$ python -q
>>> import numpy as np
>>> np.set_printoptions(precision=1, suppress=True, linewidth=200, sign=" ")
>>> feats = np.load("arr.npy")
>>> feats
array([[  2.2,   4.4,   1.3],
       [  8.2,  -3. ,  -8.2],
       [  4.9,  -6.1,  14. ],
       [  1.7,  24.6,  -4.2],
       [ 12.9,  -0.2,   9.7],
       [  0.7, -11. , -14.9],
       [  3.2, -13.7, -12.2],
       [ -0.6,   8.3,   5.4],
       [  7.3,  10.1,  -6.7],
       [-13.3,  -0.5, -10.5],
       [ -3.1,   3.9,  -2. ],
       [ 13.9,   1. ,   0.7],
       [  8.4,   3.2,  18.5],
       [  2.4,   0.6,  -3. ],
       [  8.2,  -5. ,   3.9],
       [  9.1,   0.5,   5.3],
       [  9.6, -12.9,  -4.7],
       [-11.1,   4.1,   9.1],
       [ 18.4,  21.7,  -8.6],
       [ -9. ,  -6.3, -25.4],
       [ -6.5,  17.3,  -7. ],
       [  3.4,   4.4,   1.6],
       [ 14.6,   2.5,   4.4]])
>>> Xc = feats - feats.mean(axis=0)
>>> vecs = np.linalg.svd(Xc)[2][:2]
>>> B = Xc - Xc @ vecs.T @ vecs
>>> np.round(np.cov(Xc @ vecs.T, rowvar=False), 1) + 0
array([[ 118.6,    0. ],
       [   0. ,   91.9]])
>>> round(np.linalg.norm(B) / np.linalg.norm(Xc), 1)
np.float64(0.5)
>>> np.linalg.norm(B, axis=1).round(6).argmax()
np.int64(17)
>>> np.diag(vecs.T @ vecs)
array([ 0.3,  1. ,  0.7])
>>> B = feats / np.sqrt((feats ** 2).mean(axis=1, keepdims=True))
>>> np.linalg.matrix_rank(feats - feats.mean(axis=1, keepdims=True))
np.int64(2)
>>> np.linalg.matrix_rank(B) == np.linalg.matrix_rank(feats)
np.True_
>>> X = np.load("mat.npy")
>>> X
array([[ 0.6, -2.1,  0.3,  1.7,  1. ],
       [-0.8, -1.2,  3. , -0.1,  0.7],
       [ 0.7, -1.9,  0.3,  1.9,  1. ]])
>>> r0 = np.array([1, 2])
>>> np.polyval(r0, X[1])
array([ 1.2,  0.8,  5. ,  1.9,  2.7])
>>> np.array([np.convolve(row, r0, "same") for row in X])
array([[ 0.6, -0.9, -3.9,  2.3,  4.4],
       [-0.8, -2.8,  0.6,  5.9,  0.5],
       [ 0.7, -0.5, -3.5,  2.5,  4.8]])
>>> np.correlate(X[1], X[0], "full")
array([-0.8, -2.6,  0.7,  6.3,  3.5, -5.9,  2.2, -1.5,  0.4])
>>> np.cross(X[1, :3], X[0, :3])
array([ 5.9,  2. ,  2.4])
>>> B = np.array([[7, 3, 4], [4, 7, 2]])
>>> cent = np.kron(B, X)
>>> cent
array([[  4.2, -14.7,   2.1,  11.9,   7. ,   1.8,  -6.3,   0.9,   5.1,   3. ,   2.4,  -8.4,   1.2,   6.8,   4. ],
       [ -5.6,  -8.4,  21. ,  -0.7,   4.9,  -2.4,  -3.6,   9. ,  -0.3,   2.1,  -3.2,  -4.8,  12. ,  -0.4,   2.8],
       [  4.9, -13.3,   2.1,  13.3,   7. ,   2.1,  -5.7,   0.9,   5.7,   3. ,   2.8,  -7.6,   1.2,   7.6,   4. ],
       [  2.4,  -8.4,   1.2,   6.8,   4. ,   4.2, -14.7,   2.1,  11.9,   7. ,   1.2,  -4.2,   0.6,   3.4,   2. ],
       [ -3.2,  -4.8,  12. ,  -0.4,   2.8,  -5.6,  -8.4,  21. ,  -0.7,   4.9,  -1.6,  -2.4,   6. ,  -0.2,   1.4],
       [  2.8,  -7.6,   1.2,   7.6,   4. ,   4.9, -13.3,   2.1,  13.3,   7. ,   1.4,  -3.8,   0.6,   3.8,   2. ]])
>>> np.linalg.matrix_rank(cent)
np.int64(6)
>>> cent.shape
(6, 15)
>>> vec = np.array([4, 4, 2, 0, 4])
>>> X @ (2 * vec)
array([-2.8,  1.6, -0.4])
>>> np.sign((X @ vec).round(6))
array([-1.,  1., -1.])
>>> X @ np.ones(5)
array([ 1.5,  1.6,  2. ])
>>> (X * vec).sum(axis=1)
array([-1.4,  0.8, -0.2])
>>> Uu, sv, Vt = np.linalg.svd(X)
>>> sv
array([ 4.5,  3. ,  0.2])
>>> B = Uu[:, :2] @ np.diag(sv[:2]) @ Vt[:2]
>>> np.linalg.matrix_rank(X, rtol=0.05)
np.int64(2)
>>> ang = np.radians(135)
>>> r_ = np.eye(5)
>>> r_[0, 0] = r_[2, 2] = np.cos(ang)
>>> r_[0, 2], r_[2, 0] = -np.sin(ang), np.sin(ang)
>>> r_
array([[-0.7,  0. , -0.7,  0. ,  0. ],
       [ 0. ,  1. ,  0. ,  0. ,  0. ],
       [ 0.7,  0. , -0.7,  0. ,  0. ],
       [ 0. ,  0. ,  0. ,  1. ,  0. ],
       [ 0. ,  0. ,  0. ,  0. ,  1. ]])
>>> B = X @ r_.T
>>> round(float(np.linalg.det(r_)), 1), round(np.trace(r_), 1)
(1.0, np.float64(1.6))
>>> B
array([[-0.6, -2.1,  0.2,  1.7,  1. ],
       [-1.6, -1.2, -2.7, -0.1,  0.7],
       [-0.7, -1.9,  0.3,  1.9,  1. ]])
>>> np.abs(B - X).max(axis=0)
array([ 1.4,  0. ,  5.7,  0. ,  0. ])
>>> data = np.loadtxt("out8.csv", delimiter=",")
>>> data
array([[ 7. , -5.3,  4.7],
       [ 7.3,  5.6,  3.8],
       [ 3.1, -9.1,  2.7],
       [ 8.6,  0.5,  5.1],
       [ 8.1,  3.9,  4.5],
       [ 7.9,  4.4,  4.3],
       [-5. ,  7.8, -3.8],
       [ 6.8, -5.6,  4.7],
       [-0.9, -9.9,  0.4],
       [ 7.5,  5.4,  3.9],
       [-1.8,  9.6, -2. ],
       [ 4.4, -8.3,  3.4],
       [-7.5,  4.4, -4.9],
       [-6.1,  6.6, -4.3],
       [ 7.7,  4.8,  4.2]])
>>> Uu, sv, Vt = np.linalg.svd(data)
>>> vecs = Vt[:(sv > 1e-8).sum()]
>>> rng = np.random.default_rng(49)
>>> vec = data[8] + 5 * data[7] + rng.integers(2) * np.eye(3)[1]
>>> vec
array([ 33.2, -38.2,  23.7])
>>> np.linalg.matrix_rank(np.vstack([data, vec]))
np.int64(2)
>>> np.round(vecs.T @ vecs, 1) + 0
array([[ 0.7,  0. ,  0.4],
       [ 0. ,  1. , -0.1],
       [ 0.4, -0.1,  0.3]])
>>> np.allclose(vecs.T @ vecs @ vec, vec)
True
>>> np.round(np.linalg.norm(vec - vecs.T @ vecs @ vec), 1)
np.float64(0.0)
>>> Uu, sv, Vt = np.linalg.svd(data)
>>> sv.round(1) + 0
array([ 30.1,  24.4,   0. ])
>>> B = Uu[:, :2] @ np.diag(sv[:2]) @ Vt[:2]
>>> round(float(np.linalg.norm(data - B, 2)), 1), round(float(sv[2]), 1)
(0.0, 0.0)
>>> np.round(np.linalg.norm(data - B) / np.linalg.norm(data), 1)
np.float64(0.0)
>>> np.unique(data.round(6), axis=0).shape
(15, 3)
>>> try:
...     np.linalg.inv(data)
... except np.linalg.LinAlgError as e:
...     print(repr(e))
... 
LinAlgError('Last 2 dimensions of the array must be square')
>>> M = (rng.random((4, 4)) < 0.3) + np.eye(4)
>>> M /= M.sum(axis=1, keepdims=True)
>>> M
array([[ 1. ,  0. ,  0. ,  0. ],
       [ 0.5,  0.5,  0. ,  0. ],
       [ 0.5,  0. ,  0.5,  0. ],
       [ 0. ,  0. ,  0. ,  1. ]])
>>> np.sort(np.linalg.eigvals(M).real)
array([ 0.5,  0.5,  1. ,  1. ])
>>> np.flatnonzero(np.linalg.matrix_power((M != 0) + (M.T != 0) + np.eye(4), 4)[2])
array([ 0,  1,  2])
>>> M @ M
array([[ 1. ,  0. ,  0. ,  0. ],
       [ 0.8,  0.2,  0. ,  0. ],
       [ 0.8,  0. ,  0.2,  0. ],
       [ 0. ,  0. ,  0. ,  1. ]])
